In [1]: import numpy as np

In [2]: np.set_printoptions(precision=1, suppress=True, linewidth=160)

In [3]: def rd(a):
   ...:     return np.round(a, 1) + 0
   ...: 

In [4]: mat = np.load("mat.npy")

In [5]: mat
Out[5]: 
array([[0, 0, 0, 0, 0, 0, 1],
       [0, 0, 0, 0, 0, 1, 0],
       [1, 0, 0, 0, 0, 0, 0],
       [0, 1, 0, 0, 0, 0, 0],
       [0, 0, 0, 1, 0, 0, 0],
       [0, 0, 1, 0, 0, 0, 0],
       [0, 0, 0, 0, 1, 0, 0]])

In [6]: # rows sum to 1

In [7]: G = mat.T @ mat

In [8]: G
Out[8]: 
array([[1, 0, 0, 0, 0, 0, 0],
       [0, 1, 0, 0, 0, 0, 0],
       [0, 0, 1, 0, 0, 0, 0],
       [0, 0, 0, 1, 0, 0, 0],
       [0, 0, 0, 0, 1, 0, 0],
       [0, 0, 0, 0, 0, 1, 0],
       [0, 0, 0, 0, 0, 0, 1]])

In [9]: (mat @ mat.T).shape
Out[9]: (7, 7)

In [10]: rd(np.linalg.svd(mat, compute_uv=False) ** 2)
Out[10]: array([1., 1., 1., 1., 1., 1., 1.])

In [11]: rd(np.linalg.eigvalsh(G)[::-1])
Out[11]: array([1., 1., 1., 1., 1., 1., 1.])

In [12]: print(np.trace(G), (mat ** 2).sum())
7 7

In [13]: rd(np.sort(np.abs(np.linalg.eigvals(mat))))
Out[13]: array([1., 1., 1., 1., 1., 1., 1.])

In [14]: rd(np.linalg.det(mat))
Out[14]: np.float64(1.0)

In [15]: print(mat @ mat)
[[0 0 0 0 1 0 0]
 [0 0 1 0 0 0 0]
 [0 0 0 0 0 0 1]
 [0 0 0 0 0 1 0]
 [0 1 0 0 0 0 0]
 [1 0 0 0 0 0 0]
 [0 0 0 1 0 0 0]]

In [16]: print(np.allclose(mat, mat.T))
False

In [17]: def softmax(z):
    ...:     e = np.exp(z - z.max(axis=-1, keepdims=True))
    ...:     return e / e.sum(axis=-1, keepdims=True)
    ...: 

In [18]: rd(softmax(mat[2] + -1))
Out[18]: array([0.3, 0.1, 0.1, 0.1, 0.1, 0.1, 0.1])

In [19]: att = mat @ mat.T / np.sqrt(7)

In [20]: rd(softmax(att)[2] @ mat)
Out[20]: array([0.2, 0.1, 0.1, 0.1, 0.1, 0.1, 0.1])

In [21]: rd(softmax(att + np.triu(np.full(att.shape, -np.inf), 1)))
Out[21]: 
array([[1. , 0. , 0. , 0. , 0. , 0. , 0. ],
       [0.4, 0.6, 0. , 0. , 0. , 0. , 0. ],
       [0.3, 0.3, 0.4, 0. , 0. , 0. , 0. ],
       [0.2, 0.2, 0.2, 0.3, 0. , 0. , 0. ],
       [0.2, 0.2, 0.2, 0.2, 0.3, 0. , 0. ],
       [0.2, 0.2, 0.2, 0.2, 0.2, 0.2, 0. ],
       [0.1, 0.1, 0.1, 0.1, 0.1, 0.1, 0.2]])

In [22]: other = mat / np.sqrt((mat ** 2).mean(axis=1, keepdims=True))

In [23]: np.linalg.matrix_rank(mat - mat.mean(axis=1, keepdims=True))
Out[23]: np.int64(6)

In [24]: rd(np.linalg.norm(other, axis=1))
Out[24]: array([2.6, 2.6, 2.6, 2.6, 2.6, 2.6, 2.6])
